$ python3 -q
>>> import numpy as np
>>> np.set_printoptions(precision=2, suppress=True, linewidth=160, sign=" ")
>>> def rnd(a):
...     return np.round(a, 2) + 0
... 
>>> rng = np.random.default_rng(9247)
>>> arr = np.eye(4, dtype=int)[rng.permutation(4)] * np.array([-3, -2, 2, -2])
>>> arr
array([[-3,  0,  0,  0],
       [ 0,  0,  2,  0],
       [ 0,  0,  0, -2],
       [ 0, -2,  0,  0]])
>>> other = arr / np.sqrt((arr ** 2).mean(axis=1, keepdims=True))
>>> np.linalg.matrix_rank(arr - arr.mean(axis=1, keepdims=True))
np.int64(3)
>>> rnd(np.linalg.norm(other, axis=1))
array([ 2.,  2.,  2.,  2.])
>>> arr - arr.mean(axis=1, keepdims=True)
array([[-2.25,  0.75,  0.75,  0.75],
       [-0.5 , -0.5 ,  1.5 , -0.5 ],
       [ 0.5 ,  0.5 ,  0.5 , -1.5 ],
       [ 0.5 , -1.5 ,  0.5 ,  0.5 ]])
>>> idx = rng.permutation(4)
>>> other = arr[:, idx] * rng.choice([-1, 1], 4)
>>> other
array([[ 0,  3,  0,  0],
       [ 2,  0,  0,  0],
       [ 0,  0,  0, -2],
       [ 0,  0, -2,  0]])
>>> Uu, _, Vh = np.linalg.svd(arr.T @ other)
>>> rnd(np.linalg.lstsq(arr, other)[0])
array([[ 0., -1.,  0.,  0.],
       [ 0.,  0.,  1.,  0.],
       [ 1.,  0.,  0.,  0.],
       [ 0.,  0.,  0.,  1.]])
>>> Uu @ Vh
array([[ 0., -1.,  0.,  0.],
       [ 0.,  0.,  1.,  0.],
       [ 1.,  0.,  0.,  0.],
       [ 0.,  0.,  0.,  1.]])
>>> data = np.load("case6.npy")
>>> rnd(data)
array([[ 1.  ,  0.  ,  0.  ,  0.  ],
       [ 0.  , -0.5 , -0.87,  0.  ],
       [ 0.  ,  0.87, -0.5 ,  0.  ],
       [ 0.  ,  0.  ,  0.  ,  1.  ]])
>>> x0 = np.array([-3, 3, 1, 1])
>>> rnd(data.T @ (data @ x0))
array([-3.,  3.,  1.,  1.])
>>> rnd(np.linalg.inv(data))
array([[ 1.  ,  0.  ,  0.  ,  0.  ],
       [ 0.  , -0.5 ,  0.87,  0.  ],
       [ 0.  , -0.87, -0.5 ,  0.  ],
       [ 0.  ,  0.  ,  0.  ,  1.  ]])
>>> rnd(np.linalg.norm(x0)), rnd(np.linalg.norm(data @ x0))
(np.float64(4.47), np.float64(4.47))
>>> 4 - np.linalg.matrix_rank(data - np.eye(4), tol=1e-8)
np.int64(2)
>>> [p for p in range(1, 25) if np.allclose(np.linalg.matrix_power(data, p), np.eye(4))]
[3, 6, 9, 12, 15, 18, 21, 24]
>>> rnd(np.abs(np.linalg.eigvals(data)))
array([ 1.,  1.,  1.,  1.])
>>> rnd(np.linalg.det(data))
np.float64(1.0)
>>> rnd(np.sort(np.abs(np.degrees(np.angle(np.linalg.eigvals(data))))))
array([   0.,    0.,  120.,  120.])
